>>> import numpy as np
>>> from numpy import linalg as LA
>>> np.set_printoptions(precision=3, suppress=True, linewidth=140)
>>> J = np.loadtxt("m.csv", delimiter=",")
>>> print(J)
[[0.481 0.096 0.481 0.096]
 [0.096 0.019 0.096 0.019]
 [0.481 0.096 0.481 0.096]
 [0.096 0.019 0.096 0.019]]
>>> # equal to its transpose
>>> P = np.triu(np.array([[1, 0, 0, -1], [2, 3, -1, 1], [-3, 2, -3, -3], [1, 0, -1, 2]]), 1) + np.eye(4)
>>> A2 = P @ J @ LA.inv(P)
>>> print(round(LA.det(A2), 3))
0.0
>>> print(np.round(np.poly(A2), 3) + 0)
[ 1. -1.  0.  0.  0.]
>>> print(P @ J - J @ P)
[[-0.096 -0.019  0.     1.808]
 [-0.385 -0.077 -0.365  0.288]
 [-0.288 -0.058 -0.192  1.769]
 [ 0.     0.     0.019  0.365]]
>>> print(LA.matrix_rank(A2))
1
>>> print(np.trace(A2), np.trace(J))
1.0 1.0
>>> print(A2)
[[ 0.385  0.077  0.462  1.769]
 [-0.288 -0.058 -0.346 -1.327]
 [ 0.192  0.038  0.231  0.885]
 [ 0.096  0.019  0.115  0.442]]
>>> x = np.array([2, 1, -3, 3])
>>> h = np.maximum(A2 @ x, 0)
>>> print(A2 * (h > 1e-9)[:, None])
[[ 0.385  0.077  0.462  1.769]
 [-0.    -0.    -0.    -0.   ]
 [ 0.192  0.038  0.231  0.885]
 [ 0.096  0.019  0.115  0.442]]
>>> evals, vecs = LA.eigh(J)
>>> x = np.array([1, 2, 2, -2])
>>> print((np.sign(vecs[:, -1].round(6)) == np.sign(vecs[0, -1].round(6))).astype(int))
[1 1 1 1]
>>> print(vecs * np.maximum(evals, 0) @ vecs.T)
[[0.481 0.096 0.481 0.096]
 [0.096 0.019 0.096 0.019]
 [0.481 0.096 0.481 0.096]
 [0.096 0.019 0.096 0.019]]
>>> print(np.round(LA.eigvalsh(J[1:, 1:]), 3) + 0)
[0.    0.    0.519]
>>> print(np.round(x @ J @ x / (x @ x), 3), round(evals[0], 3), evals[-1])
0.333 -0.0 1.0
>>> x = np.array([-1, 3, -2, -2])
>>> print(J @ J @ x)
[-1.346 -0.269 -1.346 -0.269]
>>> print(np.eye(4) - J)
[[ 0.519 -0.096 -0.481 -0.096]
 [-0.096  0.981 -0.096 -0.019]
 [-0.481 -0.096  0.519 -0.096]
 [-0.096 -0.019 -0.096  0.981]]
>>> print(J @ x)
[-1.346 -0.269 -1.346 -0.269]
>>> print(LA.eigvalsh(2 * J - np.eye(4)))
[-1. -1. -1.  1.]
>>> print(np.trace(J))
1.0
>>> F = np.load("arr.npy")
>>> print(F)
[[ 1.05 -2.    0.  ]
 [ 6.    5.05  3.  ]
 [ 1.   -2.    0.05]]
>>> # row 1 is much longer than the rest
>>> print(np.kron(np.eye(2, dtype=int), J))
[[0.481 0.096 0.481 0.096 0.    0.    0.    0.   ]
 [0.096 0.019 0.096 0.019 0.    0.    0.    0.   ]
 [0.481 0.096 0.481 0.096 0.    0.    0.    0.   ]
 [0.096 0.019 0.096 0.019 0.    0.    0.    0.   ]
 [0.    0.    0.    0.    0.481 0.096 0.481 0.096]
 [0.    0.    0.    0.    0.096 0.019 0.096 0.019]
 [0.    0.    0.    0.    0.481 0.096 0.481 0.096]
 [0.    0.    0.    0.    0.096 0.019 0.096 0.019]]
>>> print(np.einsum("ij,ji->", J, J))
1.0
>>> print(round(float(LA.det(2 * J)), 3), round(float(LA.det(J)), 3))
0.0 0.0
>>> T = np.stack([F, -3 * F, F[::-1]])
>>> print(np.einsum("bij,cij->bc", T, T))
[[  80.608 -241.822   80.602]
 [-241.822  725.467 -241.808]
 [  80.602 -241.808   80.608]]
>>> print(T.sum(axis=0))
[[-1.1   2.    0.05]
 [-6.   -5.05 -3.  ]
 [-0.95  2.   -0.1 ]]
>>> print(LA.det(T))
[  1.165 -31.458  -1.165]
>>> print(T.shape)
(3, 3, 3)
>>> print(LA.norm(T, axis=(1, 2)))
[ 8.978 26.935  8.978]
>>> A2 = LA.inv(F)
>>> print(LA.det(F) * A2)
[[  6.253   0.1    -6.   ]
 [  2.7     0.052  -3.15 ]
 [-17.05    0.1    17.303]]
>>> print(np.round(F @ A2, 3) + 0)
[[1. 0. 0.]
 [0. 1. 0.]
 [0. 0. 1.]]
>>> print(A2)
[[  5.366   0.086  -5.15 ]
 [  2.317   0.045  -2.704]
 [-14.634   0.086  14.85 ]]
>>> print(np.argsort(-LA.norm(F, axis=0).round(6), kind="stable")[:3])
[0 1 2]
>>> x = np.array([0, 1, 1])
>>> y = F @ x
>>> print(y)
[-2.    8.05 -1.95]
>>> print(np.round(LA.solve(F, F[:, 1]), 3) + 0)
[0. 1. 0.]
>>> print(np.round(LA.solve(F, y + F[:, 2]), 3) + 0)
[0. 1. 2.]
>>> arr = np.load("layer9.npy")
>>> print(arr)
[[ 3.741  0.666 -1.463]
 [ 0.666 -0.616 -1.571]
 [-1.463 -1.571  5.876]]
>>> # equal to its transpose
>>> evals, vecs = LA.eig(arr)
>>> print(evals)
[ 7.     3.001 -1.   ]
>>> print(np.sort(LA.eigvals(arr.T)))
[-1.     3.001  7.   ]
>>> A2 = LA.inv(arr)
>>> print(LA.det(arr) * A2)
[[-6.088 -1.615 -1.947]
 [-1.615 19.842  4.903]
 [-1.947  4.903 -2.748]]
>>> print(np.allclose(A2, arr.T))
False
>>> print(A2)
[[ 0.29   0.077  0.093]
 [ 0.077 -0.945 -0.233]
 [ 0.093 -0.233  0.131]]
>>> print(round(LA.cond(arr), 3))
7.002
>>> W2 = np.array([[-1.4, -1.6, 0.9], [-1.5, -0.2, -2.4]])
>>> rng = np.random.default_rng(256707)
>>> feats = np.array([[-1, 0],
...     [-2, 7],
...     [9, 5],
...     [4, -8],
...     [9, -3],
...     [8, 6],
...     [5, -1],
...     [8, -3],
...     [2, -4],
...     [-6, -2],
...     [-5, -8],
...     [2, -9],
...     [2, 4],
...     [9, 9],
...     [4, -6],
...     [7, 5],
...     [4, -4],
...     [-2, -4]]) @ W2 + 0.02 * rng.normal(size=(18, 3))
>>> print(feats)
[[  1.368   1.577  -0.913]
 [ -7.685   1.786 -18.626]
 [-20.063 -15.393  -3.896]
 [  6.393  -4.786  22.821]
 [ -8.11  -13.797  15.284]
 [-20.206 -14.009  -7.203]
 [ -5.494  -7.773   6.917]
 [ -6.676 -12.184  14.388]
 [  3.224  -2.407  11.399]
 [ 11.399   9.967  -0.597]
 [ 18.989   9.595  14.703]
 [ 10.692  -1.422  23.425]
 [ -8.787  -4.01   -7.817]
 [-26.106 -16.19  -13.483]
 [  3.435  -5.181  18.038]
 [-17.305 -12.19   -5.711]
 [  0.411  -5.614  13.195]
 [  8.803   4.04    7.801]]
>>> Ac = feats - feats.mean(axis=0)
>>> vecs = LA.svd(Ac)[2][:2]
>>> A2 = Ac - Ac @ vecs.T @ vecs
>>> print(LA.norm(A2, axis=1).round(6).argmax())
17
>>> print(A2.std(axis=0))
[0.009 0.011 0.005]
>>> print(np.diag(vecs.T @ vecs))
[0.623 0.482 0.895]
>>> print((Ac @ vecs.T).std(axis=0))
[16.411  9.531]
>>> print(np.round(np.cov(Ac @ vecs.T, rowvar=False), 3) + 0)
[[285.16    0.   ]
 [  0.     96.189]]
>>> d = LA.norm(feats[:, None] - feats[None], axis=-1)
>>> print(LA.matrix_rank(d ** 2))
5
>>> print(d.mean(axis=1).argmax())
13
>>> print((d + 1e9 * np.eye(18)).round(6).argmin(axis=1))
[17 12  5 11  7  2  7  4 16 17 17  3 15  5  3  5  8  8]
>>> print(np.flatnonzero(d[5] < d.mean() / 2))
[ 2  5 13 15]
>>> labels = feats[:, 1] > np.median(feats[:, 1])
>>> f = feats[labels].mean(axis=0) - feats[~labels].mean(axis=0)
>>> print(((feats - feats.mean(axis=0)) @ f > 0).astype(int))
[1 0 0 1 0 0 0 0 1 1 1 1 0 0 1 0 1 1]
>>> print(f)
[16.057 12.963  1.63 ]
>>> print(round(float((((feats - feats.mean(axis=0)) @ f > 0) == labels).mean()), 3))
0.778
>>> print(labels.astype(int))
[1 1 0 1 0 0 0 0 1 1 1 1 1 0 0 0 0 1]
>>> print(np.argsort(-np.abs(f).round(6), kind="stable"))
[0 1 2]
>>> W2 = feats[[5, 10]].astype(float)
>>> for _ in range(5):
...     labels = LA.norm(feats[:, None] - W2, axis=-1).argmin(axis=1)
...     W2 = np.array([feats[labels == j].mean(axis=0) for j in range(2)])
... 
>>> print(labels)
[1 0 0 1 0 0 0 0 1 1 1 1 0 0 1 0 1 1]
>>> print(W2)
[[-13.381 -10.418  -2.239]
 [  7.19    0.641  12.208]]
>>> print(W2[1] - W2[0])
[20.572 11.059 14.446]
>>> print(np.abs(W2[1] - W2[0]).argmax())
0
>>> print(np.round(LA.norm(feats, 2) / LA.norm(feats), 3))
0.803
>>> A = np.load("x.npy")
>>> print(A)
[[-0.073 18.636 18.207]
 [-2.026 19.697 20.048]
 [-0.675 20.23  20.869]
 [-1.498 20.399 21.082]
 [ 0.11  20.437 19.02 ]
 [-0.239 20.826 20.505]
 [-0.533 19.87  19.718]
 [-0.042 22.144 19.704]
 [ 0.398 17.989 20.429]
 [-0.633 20.323 20.125]
 [-1.256 20.244 20.648]
 [ 0.113 19.908 19.271]
 [-0.786 20.666 19.767]
 [-0.66  20.498 21.781]
 [ 1.414 20.068 20.677]
 [-0.851 20.107 18.802]
 [-0.045 20.808 18.161]
 [-2.238 20.444 20.727]
 [-1.887 17.858 21.762]
 [-0.681 19.665 21.011]
 [ 0.931 18.711 19.682]
 [-0.319 21.376 19.907]
 [ 0.558 19.351 20.128]
 [-0.211 20.707 20.844]
 [ 2.617 19.733 21.382]
 [ 0.07  19.588 19.91 ]]
>>> O, r_ = LA.qr(A)
>>> print(np.round(abs(r_[0, 0]), 3), round(LA.norm(A[:, 0]), 3))
5.505 5.505
>>> print(np.round(O.T @ O, 3) + 0)
[[1. 0. 0.]
 [0. 1. 0.]
 [0. 0. 1.]]
>>> print(round(np.trace(O @ O.T), 3))
3.0
>>> print(np.abs(np.diag(r_)))
[ 5.505 97.318  7.12 ]
